>>> import numpy as np
>>> np.set_printoptions(precision=3, suppress=True, linewidth=120, sign=" ")
>>> other = np.array([[2, 1], [5, 5], [-1, 9]])
>>> M = np.block([[np.zeros((3, 3)), other], [other.T, np.zeros((2, 2))]])
>>> print(M)
[[ 0.  0.  0.  2.  1.]
 [ 0.  0.  0.  5.  5.]
 [ 0.  0.  0. -1.  9.]
 [ 2.  5. -1.  0.  0.]
 [ 1.  5.  9.  0.  0.]]
>>> evals, V = np.linalg.eigh(M)
>>> vec = np.array([-1, 5, 5, 6, -1])
>>> print(np.linalg.eigvalsh(M[1:, 1:]))
[-10.444  -4.787   4.787  10.444]
>>> print(round(float(vec @ M @ vec / (vec @ vec)), 3), round(evals[0], 3), round(float(evals[-1]), 3))
0.886 -10.536 10.536
>>> E = np.load("x.npy")
>>> print(E)
[[ 38. -42.  54.]
 [-42.  51. -63.]
 [ 54. -63.  83.]]
>>> print(np.poly(E))
[   1. -172.  676. -672.]
>>> print(round(np.linalg.det(2 * E), 3), round(np.linalg.det(E), 3))
5376.0 672.0
>>> print(np.kron(np.eye(2, dtype=int), E))
[[ 38. -42.  54.   0.  -0.   0.]
 [-42.  51. -63.  -0.   0.  -0.]
 [ 54. -63.  83.   0.  -0.   0.]
 [  0.  -0.   0.  38. -42.  54.]
 [ -0.   0.  -0. -42.  51. -63.]
 [  0.  -0.   0.  54. -63.  83.]]
>>> print(round(float(np.linalg.eigvals(E).sum().real), 3))
172.0
>>> print(np.einsum("ij,ji->", E, E))
28232.0
>>> proj = np.triu(np.array([[0, -3, 0], [-5, 1, -2], [4, 2, -5]]), 1) + np.eye(3)
>>> other = proj @ E @ np.linalg.inv(proj)
>>> print(other)
[[ 164.  297.  837.]
 [-150. -273. -775.]
 [  54.   99.  281.]]
>>> print(round(float(np.linalg.det(other)), 3))
672.0
>>> print(np.abs(np.linalg.svd(E)[2][-1]))
[ 0.     0.789  0.614]
>>> rng = np.random.default_rng(85)
>>> idx = rng.permutation(3)
>>> other = E[:, idx] * rng.choice([-1, 1], 3)
>>> print(other)
[[-38.  54.  42.]
 [ 42. -63. -51.]
 [-54.  83.  63.]]
>>> Uu, _, VT = np.linalg.svd(E.T @ other)
>>> print(np.round(Uu @ VT, 3) + 0)
[[-1.  0.  0.]
 [ 0.  0. -1.]
 [ 0.  1.  0.]]
>>> print(idx)
[ 0  2  1]
>>> evals, V = np.linalg.eigh(E)
>>> vec = np.array([-1, -1, 1])
>>> print((np.sign(V[:, -1].round(6)) == np.sign(V[0, -1].round(6))).astype(int))
[ 1  0  1]
>>> print(round(vec @ E @ vec / (vec @ vec), 3), round(float(evals[0]), 3), round(evals[-1], 3))
35.333 2.0 168.0
>>> print(np.abs(E).sum(axis=1).max(), round(float(np.abs(evals).max()), 3))
200.0 168.0
>>> print(V * np.abs(evals) @ V.T)
[[ 38. -42.  54.]
 [-42.  51. -63.]
 [ 54. -63.  83.]]
>>> print(vec @ E @ vec)
106.0
>>> X = np.array([[0, 0, 0, 1, 0],
...     [0, 0, 1, 1, 0],
...     [0, 1, 0, 1, 0],
...     [1, 1, 1, 0, 0],
...     [0, 0, 0, 0, 0]])
>>> print(X)
[[ 0  0  0  1  0]
 [ 0  0  1  1  0]
 [ 0  1  0  1  0]
 [ 1  1  1  0  0]
 [ 0  0  0  0  0]]
>>> Uu, sig, VT = np.linalg.svd(X)
>>> V = VT[:(sig > 1e-8).sum()]
>>> vec = X[3] + -2 * X[2] + rng.integers(2) * np.eye(5)[3]
>>> print(vec)
[ 1. -1.  1. -1.  0.]
>>> print(np.allclose(V.T @ V @ vec, vec))
True
>>> print(round(np.linalg.norm(vec - V.T @ V @ vec), 3))
0.0
>>> print(np.all(np.linalg.eigvalsh(X) > 0))
False
>>> idx = rng.permutation(5)
>>> print(idx)
[ 4  0  1  2  3]
>>> other = X[idx][:, idx]
>>> print(np.allclose(other, X))
False
>>> Uu, sig, VT = np.linalg.svd(X)
>>> print(np.argmax(sig[:-1] / (sig[1:] + 1e-6)) + 1)
4
>>> print(sig)
[ 2.17   1.481  1.     0.311  0.   ]
>>> other = Uu[:, :4] @ np.diag(sig[:4]) @ VT[:4]
>>> print(other.round(3) + 0)
[[ 0.  0.  0.  1.  0.]
 [ 0.  0.  1.  1.  0.]
 [ 0.  1.  0.  1.  0.]
 [ 1.  1.  1.  0.  0.]
 [ 0.  0.  0.  0.  0.]]
>>> m1 = np.array([[-6, -6, 1, 9, 6, -8, 6, 9],
...     [2, -9, 5, 7, -8, 3, 9, 3],
...     [-8, -6, -2, 4, 7, 4, 6, 4],
...     [-4, 2, -5, -2, 6, 2, -2, -8],
...     [-6, 2, 8, 4, -1, -9, -2, 6],
...     [-8, 6, -6, -6, 4, 6, -6, 5],
...     [6, 4, 3, 5, 5, -2, -4, 0],
...     [5, -5, 1, -5, 3, 1, 5, 4]])
>>> print(m1)
[[-6 -6  1  9  6 -8  6  9]
 [ 2 -9  5  7 -8  3  9  3]
 [-8 -6 -2  4  7  4  6  4]
 [-4  2 -5 -2  6  2 -2 -8]
 [-6  2  8  4 -1 -9 -2  6]
 [-8  6 -6 -6  4  6 -6  5]
 [ 6  4  3  5  5 -2 -4  0]
 [ 5 -5  1 -5  3  1  5  4]]
>>> f, g = m1[7], m1[0]
>>> print(f @ f)
127
>>> print(f @ g)
32
>>> pr = (f @ g) / (f @ f) * f
>>> print(pr)
[ 1.26  -1.26   0.252 -1.26   0.756  0.252  1.26   1.008]
>>> print(round(float((g - pr) @ f), 3))
0.0
>>> print(np.linalg.matrix_rank(np.outer(f, g)))
1
